% ipython --no-banner

In [1]: import numpy as np

In [2]: from numpy import linalg as LA

In [3]: np.set_printoptions(precision=3, suppress=True, linewidth=120, legacy="1.25")

In [4]: rnd = lambda a: np.round(a, 3) + 0

In [5]: m1 = np.array([[3, -3, 1],
   ...:     [0, -5, 0],
   ...:     [0, -2, -3],
   ...:     [2, -4, -3],
   ...:     [0, -1, 0],
   ...:     [-1, -3, -3],
   ...:     [-2, -1, -2],
   ...:     [-5, -3, -2],
   ...:     [-4, -6, 0],
   ...:     [-3, -7, 0],
   ...:     [0, -4, 3],
   ...:     [-1, -2, 0],
   ...:     [0, 0, -1],
   ...:     [1, -2, 1],
   ...:     [-1, 0, 3],
   ...:     [2, 1, 4],
   ...:     [-1, 3, 1]])

In [6]: vec = np.array([1, 0, 1])

In [7]: (m1 * vec).sum(axis=1)
Out[7]: array([ 4,  0, -3, -1,  0, -4, -4, -7, -4, -3,  3, -1, -1,  2,  2,  6,  0])

In [8]: m1 * vec
Out[8]: 
array([[ 3,  0,  1],
       [ 0,  0,  0],
       [ 0,  0, -3],
       [ 2,  0, -3],
       [ 0,  0,  0],
       [-1,  0, -3],
       [-2,  0, -2],
       [-5,  0, -2],
       [-4,  0,  0],
       [-3,  0,  0],
       [ 0,  0,  3],
       [-1,  0,  0],
       [ 0,  0, -1],
       [ 1,  0,  1],
       [-1,  0,  3],
       [ 2,  0,  4],
       [-1,  0,  1]])

In [9]: (m1 @ vec).argmax()
Out[9]: 15

In [10]: m1 @ np.eye(3)[0]
Out[10]: array([ 3.,  0.,  0.,  2.,  0., -1., -2., -5., -4., -3.,  0., -1.,  0.,  1., -1.,  2., -1.])

In [11]: F = np.diag(np.array([-1, 4, 5, 5]))

In [12]: F
Out[12]: 
array([[-1,  0,  0,  0],
       [ 0,  4,  0,  0],
       [ 0,  0,  5,  0],
       [ 0,  0,  0,  5]])

In [13]: M2 = F[0, 0] * F[1:] - np.outer(F[1:, 0], F[0])

In [14]: M2
Out[14]: 
array([[ 0, -4,  0,  0],
       [ 0,  0, -5,  0],
       [ 0,  0,  0, -5]])

In [15]: np.flatnonzero(~M2.round(6).any(axis=1))
Out[15]: array([], dtype=int64)

In [16]: F[:, 0] / F[0, 0]
Out[16]: array([ 1., -0., -0., -0.])

In [17]: vec = np.array([2, 1, 0, 0])

In [18]: F * vec
Out[18]: 
array([[-2,  0,  0,  0],
       [ 0,  4,  0,  0],
       [ 0,  0,  0,  0],
       [ 0,  0,  0,  0]])

In [19]: np.einsum("ij,j->i", F, vec)
Out[19]: array([-2,  4,  0,  0])

In [20]: np.sign((F @ vec).round(6))
Out[20]: array([-1,  1,  0,  0])

In [21]: LA.norm(F @ vec) <= LA.norm(F, 2) * LA.norm(vec) + 1e-9
Out[21]: True

In [22]: F @ (2 * vec)
Out[22]: array([-4,  8,  0,  0])

In [23]: evals, V = LA.eigvalsh(F)
Traceback (most recent call last):
  Cell In[23], line 1
    evals, V = LA.eigvalsh(F)
ValueError: too many values to unpack (expected 2)


In [24]: evals, V = LA.eigh(F)

In [25]: np.unique(evals.round(6) + 0, return_counts=True)[1]
Out[25]: array([1, 1, 2])

In [26]: V.T @ F @ V
Out[26]: 
array([[-1.,  0.,  0.,  0.],
       [ 0.,  4.,  0.,  0.],
       [ 0.,  0.,  5.,  0.],
       [ 0.,  0.,  0.,  5.]])

In [27]: rnd(LA.eigvalsh(F @ F))
Out[27]: array([ 1., 16., 25., 25.])

In [28]: f = np.array([-3, 1])

In [29]: g = np.array([2, 6, 7, 5, 3, 9])

In [30]: E = f[:, None] + g[None, :]

In [31]: E
Out[31]: 
array([[-1,  3,  4,  2,  0,  6],
       [ 3,  7,  8,  6,  4, 10]])

In [32]: M2 = E / np.sqrt((E ** 2).mean(axis=1, keepdims=True))

In [33]: rnd(LA.norm(M2, axis=1))
Out[33]: array([2.449, 2.449])

In [34]: f, g = E[0], E[1]

In [35]: f @ f
Out[35]: 66

In [36]: pr = (f @ g) / (f @ f) * f

In [37]: rnd(LA.norm(f + g) ** 2 + LA.norm(f - g) ** 2)
Out[37]: 680.0

In [38]: rnd(pr)
Out[38]: array([-1.848,  5.545,  7.394,  3.697,  0.   , 11.091])

In [39]: rnd(g - pr)
Out[39]: array([ 4.848,  1.455,  0.606,  2.303,  4.   , -1.091])

In [40]: W = np.array([[2, 2, 1, 1, 2, 1],
    ...:     [1, 2, 0, 0, 0, 1],
    ...:     [2, 2, 0, 0, 0, 2],
    ...:     [0, 1, 2, 2, 1, 0],
    ...:     [1, 1, 0, 2, 0, 2],
    ...:     [1, 2, 1, 2, 0, 0]])

In [41]: beta = np.array([2, 2, -2, 3, 3, -2])

In [42]: act = np.maximum(E @ W + beta, 0)

In [43]: (act > 0).astype(int)
Out[43]: 
array([[1, 1, 1, 1, 1, 1],
       [1, 1, 1, 1, 1, 1]])

In [44]: LA.matrix_rank(act)
Out[44]: 2

In [45]: act
Out[45]: 
array([[17, 28,  7, 18,  3,  8],
       [45, 68, 23, 46, 15, 32]])

In [46]: W2 = np.array([[1, -2], [-1, -1], [1, -1], [1, 0], [3, 0], [-1, 3]])

In [47]: (act @ W2).round(6).argmax(axis=1)
Out[47]: array([0, 0])

In [48]: act @ W2
Out[48]: 
array([[ 15, -45],
       [ 59, -85]])

In [49]: left, s, VT = LA.svd(E, full_matrices=False)

In [50]: rnd(np.sqrt((s ** 2).sum())), rnd(LA.norm(E))
Out[50]: (18.439, 18.439)

In [51]: rnd(np.abs(VT[0]))
Out[51]: array([0.127, 0.419, 0.492, 0.346, 0.2  , 0.638])

In [52]: left.shape, s.shape, VT.shape
Out[52]: ((2, 2), (2,), (2, 6))

In [53]: rnd(VT @ VT.T)
Out[53]: 
array([[1., 0.],
       [0., 1.]])

In [54]: X = np.load("a.npy")

In [55]: X
Out[55]: 
array([[-1, -3, -1, -3, -1, -3],
       [ 1,  2,  1,  2,  1,  2],
       [-1,  0, -1,  0, -1,  0],
       [-1, -3, -1, -3, -1, -3],
       [ 1,  2,  1,  2,  1,  2],
       [-1,  0, -1,  0, -1,  0]])

In [56]: M2 = X / LA.norm(X, axis=1, keepdims=True)

In [57]: gram = M2 @ M2.T

In [58]: (np.abs(gram) > 0.9).astype(int)
Out[58]: 
array([[1, 1, 0, 1, 1, 0],
       [1, 1, 0, 1, 1, 0],
       [0, 0, 1, 0, 0, 1],
       [1, 1, 0, 1, 1, 0],
       [1, 1, 0, 1, 1, 0],
       [0, 0, 1, 0, 0, 1]])

In [59]: rnd(LA.norm(M2, axis=1))
Out[59]: array([1., 1., 1., 1., 1., 1.])

In [60]: (gram - 2 * np.eye(6)).round(6).argmax(axis=1)
Out[60]: array([3, 4, 5, 0, 1, 2])

In [61]: left, s, VT = LA.svd(X)

In [62]: V = VT[:(s > 1e-8).sum()]

In [63]: rng = np.random.default_rng(578714)

In [64]: vec = X[0] + 5 * X[3] + rng.integers(2) * np.eye(6)[5]

In [65]: vec
Out[65]: array([ -6., -18.,  -6., -18.,  -6., -18.])

In [66]: rnd(LA.norm(vec - V.T @ V @ vec))
Out[66]: 0.0

In [67]: rnd(V.T @ V)
Out[67]: 
array([[0.333, 0.   , 0.333, 0.   , 0.333, 0.   ],
       [0.   , 0.333, 0.   , 0.333, 0.   , 0.333],
       [0.333, 0.   , 0.333, 0.   , 0.333, 0.   ],
       [0.   , 0.333, 0.   , 0.333, 0.   , 0.333],
       [0.333, 0.   , 0.333, 0.   , 0.333, 0.   ],
       [0.   , 0.333, 0.   , 0.333, 0.   , 0.333]])

In [68]: vec = np.array([0, 5, 1, 1, 4, 2])

In [69]: np.einsum("ij,j->i", X, vec)
Out[69]: array([-29,  21,  -5, -29,  21,  -5])

In [70]: X @ np.ones(6)
Out[70]: array([-12.,   9.,  -3., -12.,   9.,  -3.])

In [71]: X @ (2 * vec)
Out[71]: array([-58,  42, -10, -58,  42, -10])

In [72]: X @ vec
Out[72]: array([-29,  21,  -5, -29,  21,  -5])

In [73]: X * vec
Out[73]: 
array([[  0, -15,  -1,  -3,  -4,  -6],
       [  0,  10,   1,   2,   4,   4],
       [  0,   0,  -1,   0,  -4,   0],
       [  0, -15,  -1,  -3,  -4,  -6],
       [  0,  10,   1,   2,   4,   4],
       [  0,   0,  -1,   0,  -4,   0]])

In [74]: idx = rng.permutation(6)

In [75]: idx
Out[75]: array([4, 2, 5, 1, 3, 0])

In [76]: M2 = X[idx][:, idx]

In [77]: rnd(LA.det(M2)), rnd(LA.det(X[idx]))
Out[77]: (0.0, 0.0)

In [78]: np.trace(M2)
Out[78]: -2

In [79]: np.allclose(M2, X)
Out[79]: False

In [80]: arr = np.loadtxt("w.csv", delimiter=",")

In [81]: arr
Out[81]: 
array([[ 0.,  5., -2.,  2.,  1.,  2.],
       [-5.,  0.,  3.,  1.,  0., -2.],
       [ 2., -3.,  0.,  1., -5., -1.],
       [-2., -1., -1.,  0., -5., -1.],
       [-1.,  0.,  5.,  5.,  0.,  2.],
       [-2.,  2.,  1.,  1., -2.,  0.]])

In [82]: vec = np.array([-1, -7, -6, -9, -3, 6])

In [83]: rnd(LA.svd(arr, compute_uv=False))
Out[83]: array([8.673, 8.673, 5.724, 5.724, 1.007, 1.007])

In [84]: vec @ arr @ vec
Out[84]: 0.0

In [85]: rnd(LA.eigvals(arr).real)
Out[85]: array([0., 0., 0., 0., 0., 0.])

In [86]: O = LA.solve(np.eye(6) - arr, np.eye(6) + arr)

In [87]: rnd(O @ O.T)
Out[87]: 
array([[1., 0., 0., 0., 0., 0.],
       [0., 1., 0., 0., 0., 0.],
       [0., 0., 1., 0., 0., 0.],
       [0., 0., 0., 1., 0., 0.],
       [0., 0., 0., 0., 1., 0.],
       [0., 0., 0., 0., 0., 1.]])

In [88]: rnd(LA.det(O))
Out[88]: 1.0
